% python3 -q
>>> import numpy as np
>>> np.set_printoptions(precision=3, suppress=True, linewidth=200, legacy="1.25")
>>> rd = lambda a: np.round(a, 3) + 0
>>> K = np.loadtxt("x.csv", delimiter=",")
>>> K
array([[-3.,  3., -3.,  3.,  1.,  1.,  3., -3.,  1., -2.,  1.,  3.],
       [ 3., -3.,  3., -3.,  3.,  1.,  1.,  3., -3.,  1., -2.,  1.],
       [ 1.,  3., -3.,  3., -3.,  3.,  1.,  1.,  3., -3.,  1., -2.],
       [-2.,  1.,  3., -3.,  3., -3.,  3.,  1.,  1.,  3., -3.,  1.],
       [ 1., -2.,  1.,  3., -3.,  3., -3.,  3.,  1.,  1.,  3., -3.],
       [-3.,  1., -2.,  1.,  3., -3.,  3., -3.,  3.,  1.,  1.,  3.],
       [ 3., -3.,  1., -2.,  1.,  3., -3.,  3., -3.,  3.,  1.,  1.],
       [ 1.,  3., -3.,  1., -2.,  1.,  3., -3.,  3., -3.,  3.,  1.],
       [ 1.,  1.,  3., -3.,  1., -2.,  1.,  3., -3.,  3., -3.,  3.],
       [ 3.,  1.,  1.,  3., -3.,  1., -2.,  1.,  3., -3.,  3., -3.],
       [-3.,  3.,  1.,  1.,  3., -3.,  1., -2.,  1.,  3., -3.,  3.],
       [ 3., -3.,  3.,  1.,  1.,  3., -3.,  1., -2.,  1.,  3., -3.]])
>>> x0 = np.array([-2, -2, -2, 0, -1, 1, -1, 1, -1, -2, 0, 0])
>>> rhs = K @ x0
>>> rhs
array([  3.,  -5.,   7., -19.,   9.,  -9.,   3.,  -2., -14.,   0., -18.,   0.])
>>> rd(np.linalg.solve(K.T, K[4]))
array([0., 0., 0., 0., 1., 0., 0., 0., 0., 0., 0., 0.])
>>> rd(np.linalg.solve(K, K[:, 6]))
array([0., 0., 0., 0., 0., 0., 1., 0., 0., 0., 0., 0.])
>>> rd(np.linalg.solve(K, rhs))
array([-2., -2., -2.,  0., -1.,  1., -1.,  1., -1., -2.,  0.,  0.])
>>> rd(np.linalg.solve(K, 2 * rhs))
array([-4., -4., -4.,  0., -2.,  2., -2.,  2., -2., -4.,  0.,  0.])
>>> rd(np.linalg.solve(K, rhs + K[:, 2]))
array([-2., -2., -1.,  0., -1.,  1., -1.,  1., -1., -2.,  0.,  0.])
>>> K.reshape(-1, 2)
array([[-3.,  3.],
       [-3.,  3.],
       [ 1.,  1.],
       [ 3., -3.],
       [ 1., -2.],
       [ 1.,  3.],
       [ 3., -3.],
       [ 3., -3.],
       [ 3.,  1.],
       [ 1.,  3.],
       [-3.,  1.],
       [-2.,  1.],
       [ 1.,  3.],
       [-3.,  3.],
       [-3.,  3.],
       [ 1.,  1.],
       [ 3., -3.],
       [ 1., -2.],
       [-2.,  1.],
       [ 3., -3.],
       [ 3., -3.],
       [ 3.,  1.],
       [ 1.,  3.],
       [-3.,  1.],
       [ 1., -2.],
       [ 1.,  3.],
       [-3.,  3.],
       [-3.,  3.],
       [ 1.,  1.],
       [ 3., -3.],
       [-3.,  1.],
       [-2.,  1.],
       [ 3., -3.],
       [ 3., -3.],
       [ 3.,  1.],
       [ 1.,  3.],
       [ 3., -3.],
       [ 1., -2.],
       [ 1.,  3.],
       [-3.,  3.],
       [-3.,  3.],
       [ 1.,  1.],
       [ 1.,  3.],
       [-3.,  1.],
       [-2.,  1.],
       [ 3., -3.],
       [ 3., -3.],
       [ 3.,  1.],
       [ 1.,  1.],
       [ 3., -3.],
       [ 1., -2.],
       [ 1.,  3.],
       [-3.,  3.],
       [-3.,  3.],
       [ 3.,  1.],
       [ 1.,  3.],
       [-3.,  1.],
       [-2.,  1.],
       [ 3., -3.],
       [ 3., -3.],
       [-3.,  3.],
       [ 1.,  1.],
       [ 3., -3.],
       [ 1., -2.],
       [ 1.,  3.],
       [-3.,  3.],
       [ 3., -3.],
       [ 3.,  1.],
       [ 1.,  3.],
       [-3.,  1.],
       [-2.,  1.],
       [ 3., -3.]])
>>> T = K.reshape(12, 2, -1)
>>> T[:, 0]
array([[-3.,  3., -3.,  3.,  1.,  1.],
       [ 3., -3.,  3., -3.,  3.,  1.],
       [ 1.,  3., -3.,  3., -3.,  3.],
       [-2.,  1.,  3., -3.,  3., -3.],
       [ 1., -2.,  1.,  3., -3.,  3.],
       [-3.,  1., -2.,  1.,  3., -3.],
       [ 3., -3.,  1., -2.,  1.,  3.],
       [ 1.,  3., -3.,  1., -2.,  1.],
       [ 1.,  1.,  3., -3.,  1., -2.],
       [ 3.,  1.,  1.,  3., -3.,  1.],
       [-3.,  3.,  1.,  1.,  3., -3.],
       [ 3., -3.,  3.,  1.,  1.,  3.]])
>>> T.shape
(12, 2, 6)
>>> np.einsum("ihd,jhd->hij", T, T).shape
(2, 12, 12)
>>> T.transpose(1, 0, 2)
array([[[-3.,  3., -3.,  3.,  1.,  1.],
        [ 3., -3.,  3., -3.,  3.,  1.],
        [ 1.,  3., -3.,  3., -3.,  3.],
        [-2.,  1.,  3., -3.,  3., -3.],
        [ 1., -2.,  1.,  3., -3.,  3.],
        [-3.,  1., -2.,  1.,  3., -3.],
        [ 3., -3.,  1., -2.,  1.,  3.],
        [ 1.,  3., -3.,  1., -2.,  1.],
        [ 1.,  1.,  3., -3.,  1., -2.],
        [ 3.,  1.,  1.,  3., -3.,  1.],
        [-3.,  3.,  1.,  1.,  3., -3.],
        [ 3., -3.,  3.,  1.,  1.,  3.]],

       [[ 3., -3.,  1., -2.,  1.,  3.],
        [ 1.,  3., -3.,  1., -2.,  1.],
        [ 1.,  1.,  3., -3.,  1., -2.],
        [ 3.,  1.,  1.,  3., -3.,  1.],
        [-3.,  3.,  1.,  1.,  3., -3.],
        [ 3., -3.,  3.,  1.,  1.,  3.],
        [-3.,  3., -3.,  3.,  1.,  1.],
        [ 3., -3.,  3., -3.,  3.,  1.],
        [ 1.,  3., -3.,  3., -3.,  3.],
        [-2.,  1.,  3., -3.,  3., -3.],
        [ 1., -2.,  1.,  3., -3.,  3.],
        [-3.,  1., -2.,  1.,  3., -3.]]])
>>> np.einsum("ihd,ihd->ih", T, T)
array([[38., 33.],
       [46., 25.],
       [46., 25.],
       [41., 30.],
       [33., 38.],
       [33., 38.],
       [33., 38.],
       [25., 46.],
       [25., 46.],
       [30., 41.],
       [38., 33.],
       [38., 33.]])
>>> T.sum(axis=1)
array([[ 0.,  0., -2.,  1.,  2.,  4.],
       [ 4.,  0.,  0., -2.,  1.,  2.],
       [ 2.,  4.,  0.,  0., -2.,  1.],
       [ 1.,  2.,  4.,  0.,  0., -2.],
       [-2.,  1.,  2.,  4.,  0.,  0.],
       [ 0., -2.,  1.,  2.,  4.,  0.],
       [ 0.,  0., -2.,  1.,  2.,  4.],
       [ 4.,  0.,  0., -2.,  1.,  2.],
       [ 2.,  4.,  0.,  0., -2.,  1.],
       [ 1.,  2.,  4.,  0.,  0., -2.],
       [-2.,  1.,  2.,  4.,  0.,  0.],
       [ 0., -2.,  1.,  2.,  4.,  0.]])
